% ipython --no-banner

In [1]: import numpy as np

In [2]: from numpy import linalg as LA

In [3]: np.set_printoptions(suppress=True, linewidth=200)

In [4]: m1 = np.array([[0, 6], [-6, 0]])

In [5]: Q, r_ = LA.qr(m1)

In [6]: np.abs(np.diag(r_))
Out[6]: array([6., 6.])

In [7]: np.allclose(r_.T @ r_, m1.T @ m1)
Out[7]: True

In [8]: r_
Out[8]: 
array([[-6.,  0.],
       [ 0.,  6.]])

In [9]: t3 = np.stack([m1, 4 * m1, m1[::-1]])

In [10]: np.einsum("bij,cij->bc", t3, t3)
Out[10]: 
array([[  72,  288,    0],
       [ 288, 1152,    0],
       [   0,    0,   72]])

In [11]: t3.shape
Out[11]: (3, 2, 2)

In [12]: LA.matrix_rank(t3.reshape(3, -1))
Out[12]: np.int64(2)

In [13]: proj = np.triu(np.array([[-4, -6], [4, 8]]), 1) + np.eye(2)

In [14]: B = proj @ m1 @ LA.inv(proj)

In [15]: np.round(LA.det(B), 2)
Out[15]: np.float64(36.0)

In [16]: np.round(np.poly(B), 2) + 0
Out[16]: array([ 1.,  0., 36.])

In [17]: W0 = np.load("layer3.npy")

In [18]: W0
Out[18]: 
array([[ 0, -2, -2,  1],
       [ 0,  0, -3,  1],
       [ 0,  0,  0, -3],
       [ 0,  0,  0,  0]])

In [19]: B = np.array([[5, 1], [4, 4]])

In [20]: basis = np.kron(B, m1)

In [21]: LA.matrix_rank(basis)
Out[21]: np.int64(4)

In [22]: basis
Out[22]: 
array([[  0,  30,   0,   6],
       [-30,   0,  -6,   0],
       [  0,  24,   0,  24],
       [-24,   0, -24,   0]])

In [23]: basis.shape
Out[23]: (4, 4)

In [24]: np.round(LA.norm(basis, 2), 2), round(float(LA.norm(B, 2) * LA.norm(m1, 2)), 2)
Out[24]: (np.float64(43.76), 43.76)

In [25]: round(float(np.trace(LA.pinv(W0) @ W0)), 2)
Out[25]: 3.0

In [26]: LA.inv(W0)
LinAlgError: Singular matrix


In [27]: LA.lstsq(W0[:-1].T, W0[-1])[2]
Out[27]: np.int32(3)

In [28]: left, sv, VT = LA.svd(W0)

In [29]: sv.round(2)
Out[29]: array([4.29, 2.66, 1.57, 0.  ])

In [30]: np.argmax(sv[:-1] / (sv[1:] + 1e-6)) + 1
Out[30]: np.int64(3)

In [31]: B = left[:, :3] @ np.diag(sv[:3]) @ VT[:3]

In [32]: LA.matrix_rank(W0, rtol=0.05)
Out[32]: np.int64(3)

In [33]: C2 = W0.T @ W0

In [34]: LA.matrix_rank(C2)
Out[34]: np.int64(3)

In [35]: np.round(LA.eigvalsh(C2)[::-1], 2)
Out[35]: array([18.43,  7.1 ,  2.48,  0.  ])

In [36]: C2
Out[36]: 
array([[ 0,  0,  0,  0],
       [ 0,  4,  4, -2],
       [ 0,  4, 13, -5],
       [ 0, -2, -5, 11]])

In [37]: np.diag(C2)
Out[37]: array([ 0,  4, 13, 11])

In [38]: (W0 @ W0.T).shape
Out[38]: (4, 4)

In [39]: arr = np.array([[-2, 0, 3, 0], [0, 0, 0, 0], [3, 0, 2, 1], [-2, 0, -2, -3]])

In [40]: round(float(np.abs(LA.eigvals(m1)).max()), 2)
Out[40]: 6.0

In [41]: np.round(np.sort(np.abs(LA.eigvals(m1))), 2)
Out[41]: array([6., 6.])

In [42]: (m1 - m1.T) / 2
Out[42]: 
array([[ 0.,  6.],
       [-6.,  0.]])

In [43]: t3 = np.stack([arr, 3 * arr, arr[::-1]])

In [44]: LA.matrix_rank(t3)
Out[44]: array([3, 3, 3])

In [45]: t3.sum(axis=0)
Out[45]: 
array([[-10,   0,  10,  -3],
       [  3,   0,   2,   1],
       [ 12,   0,   8,   4],
       [-10,   0,  -5, -12]])

In [46]: t3.shape
Out[46]: (3, 4, 4)

In [47]: np.einsum("bij,cij->bc", t3, t3)
Out[47]: 
array([[ 44, 132,  -4],
       [132, 396, -12],
       [ -4, -12,  44]])
